% ipython --no-banner

In [1]: import numpy as np

In [2]: from numpy import linalg as LA

In [3]: np.set_printoptions(suppress=True, linewidth=140)

In [4]: J = np.load("sample15.npy")

In [5]: J
Out[5]: 
array([[0, 0, 0, 0, 0, 0, 1, 0, 0],
       [1, 0, 0, 0, 0, 0, 0, 0, 0],
       [0, 0, 1, 0, 0, 0, 0, 0, 0],
       [0, 0, 0, 1, 0, 0, 0, 0, 0],
       [0, 0, 0, 0, 0, 0, 0, 1, 0],
       [0, 0, 0, 0, 1, 0, 0, 0, 0],
       [0, 0, 0, 0, 0, 0, 0, 0, 1],
       [0, 0, 0, 0, 0, 1, 0, 0, 0],
       [0, 1, 0, 0, 0, 0, 0, 0, 0]])

In [6]: # a transition matrix

In [7]: O, vecs = LA.qr(J[:, :1])[0], LA.qr(J[:, 1:])[0]

In [8]: sig = LA.svd(O.T @ vecs, compute_uv=False)

In [9]: (sig > 0.9).sum()
Out[9]: np.int64(0)

In [10]: u = np.array([3, 5, 1, 4, 2, 3, 1, 1, 1])

In [11]: B = J + np.outer(u, np.eye(9)[5])

In [12]: print(LA.matrix_rank(LA.inv(B) - LA.inv(J), tol=1e-8))
1

In [13]: vec = np.array([2, 1, -3, -2, 2, 3, 0, 0, -3])

In [14]: round(float(LA.det(J)), 3)
Out[14]: -1.0

In [15]: J.T @ (J @ vec)
Out[15]: array([ 2,  1, -3, -2,  2,  3,  0,  0, -3])

In [16]: print([p for p in range(1, 25) if np.allclose(LA.matrix_power(J, p), np.eye(9))])
[12, 24]

In [17]: print(np.round(np.abs(LA.eigvals(J)), 3))
[1. 1. 1. 1. 1. 1. 1. 1. 1.]

In [18]: m1 = np.loadtxt("layer3.csv", delimiter=",")

In [19]: print(m1)
[[7. 0. 2. 2. 0. 6. 2. 3. 1.]
 [0. 7. 0. 2. 2. 0. 6. 2. 3.]
 [2. 0. 7. 0. 2. 2. 0. 6. 2.]
 [2. 2. 0. 7. 0. 2. 2. 0. 6.]
 [0. 2. 2. 0. 7. 0. 2. 2. 0.]
 [6. 0. 2. 2. 0. 7. 0. 2. 2.]
 [2. 6. 0. 2. 2. 0. 7. 0. 2.]
 [3. 2. 6. 0. 2. 2. 0. 7. 0.]
 [1. 3. 2. 6. 0. 2. 2. 0. 7.]]

In [20]: u = np.array([2, 3, 2])

In [21]: np.polyval(u, m1[5])
Out[21]: array([ 92.,   2.,  16.,  16.,   2., 121.,   2.,  16.,  16.])

In [22]: print(np.correlate(m1[5], m1[8], "full"))
[42.  0. 26. 26.  4. 93. 16. 58. 50. 14. 58. 20. 33. 23. 10.  8.  2.]

In [23]: np.convolve(m1[5], u)
Out[23]: array([12., 18., 16., 10., 10., 18., 21., 18., 10., 10.,  4.])

In [24]: B = LA.inv(m1)

In [25]: np.allclose(B, m1.T)
Out[25]: False

In [26]: np.round(m1 @ B, 3) + 0
Out[26]: 
array([[1., 0., 0., 0., 0., 0., 0., 0., 0.],
       [0., 1., 0., 0., 0., 0., 0., 0., 0.],
       [0., 0., 1., 0., 0., 0., 0., 0., 0.],
       [0., 0., 0., 1., 0., 0., 0., 0., 0.],
       [0., 0., 0., 0., 1., 0., 0., 0., 0.],
       [0., 0., 0., 0., 0., 1., 0., 0., 0.],
       [0., 0., 0., 0., 0., 0., 1., 0., 0.],
       [0., 0., 0., 0., 0., 0., 0., 1., 0.],
       [0., 0., 0., 0., 0., 0., 0., 0., 1.]])

In [27]: round(float(LA.slogdet(m1)[0]), 3)
Out[27]: 1.0

In [28]: (np.abs(B) > 1e-9).astype(int)
Out[28]: 
array([[1, 1, 1, 1, 1, 1, 1, 1, 1],
       [1, 1, 1, 1, 1, 1, 1, 1, 1],
       [1, 1, 1, 1, 1, 1, 1, 1, 1],
       [1, 1, 1, 1, 1, 1, 1, 1, 1],
       [1, 1, 1, 1, 1, 1, 1, 1, 1],
       [1, 1, 1, 1, 1, 1, 1, 1, 1],
       [1, 1, 1, 1, 1, 1, 1, 1, 1],
       [1, 1, 1, 1, 1, 1, 1, 1, 1],
       [1, 1, 1, 1, 1, 1, 1, 1, 1]])

In [29]: np.round(LA.det(m1) * B, 3)
Out[29]: 
array([[-159000.,  -30955.,   80290.,  128880.,  -34790.,  127390.,   90720.,  -18290., -159745.],
       [ -30955.,   -4533.,    3052.,   14236.,   -5880.,   24964.,   15568.,    6493.,  -18290.],
       [  80290.,    3052.,  -42973.,  -72464.,   17150.,  -66206.,  -35672.,   15568.,   90720.],
       [ 128880.,   14236.,  -72464.,  -95677.,   28420., -105958.,  -66206.,   24964.,  127390.],
       [ -34790.,   -5880.,   17150.,   28420.,   -1225.,   28420.,   17150.,   -5880.,  -34790.],
       [ 127390.,   24964.,  -66206., -105958.,   28420.,  -95677.,  -72464.,   14236.,  128880.],
       [  90720.,   15568.,  -35672.,  -66206.,   17150.,  -72464.,  -42973.,    3052.,   80290.],
       [ -18290.,    6493.,   15568.,   24964.,   -5880.,   14236.,    3052.,   -4533.,  -30955.],
       [-159745.,  -18290.,   90720.,  127390.,  -34790.,  128880.,   80290.,  -30955., -159000.]])

In [30]: np.round(LA.inv(B), 3) + 0
Out[30]: 
array([[7., 0., 2., 2., 0., 6., 2., 3., 1.],
       [0., 7., 0., 2., 2., 0., 6., 2., 3.],
       [2., 0., 7., 0., 2., 2., 0., 6., 2.],
       [2., 2., 0., 7., 0., 2., 2., 0., 6.],
       [0., 2., 2., 0., 7., 0., 2., 2., 0.],
       [6., 0., 2., 2., 0., 7., 0., 2., 2.],
       [2., 6., 0., 2., 2., 0., 7., 0., 2.],
       [3., 2., 6., 0., 2., 2., 0., 7., 0.],
       [1., 3., 2., 6., 0., 2., 2., 0., 7.]])

In [31]: round(float(LA.det(m1) * LA.det(B)), 3)
Out[31]: 1.0

In [32]: vals, vecs = LA.eigh(m1)

In [33]: vec = np.array([-1, 3, 0, 3, 2, 3, -2, 2, 1])

In [34]: np.abs(m1).sum(axis=1).max(), round(float(np.abs(vals).max()), 3)
Out[34]: (np.float64(23.0), 21.373)

In [35]: vec @ m1 @ vec
Out[35]: np.float64(339.0)

In [36]: (np.sign(vecs[:, -1].round(6)) == np.sign(vecs[0, -1].round(6))).astype(int)
Out[36]: array([1, 1, 1, 1, 1, 1, 1, 1, 1])

In [37]: np.round(vec @ m1 @ vec / (vec @ vec), 3), np.round(vals[0], 3), round(vals[-1], 3)
Out[37]: (np.float64(8.268), np.float64(-1.11), np.float64(21.373))

In [38]: np.round(LA.eigvalsh(m1[1:, 1:]), 3)
Out[38]: array([-0.89 ,  1.254,  2.079,  4.827,  5.   , 10.811, 13.607, 19.313])
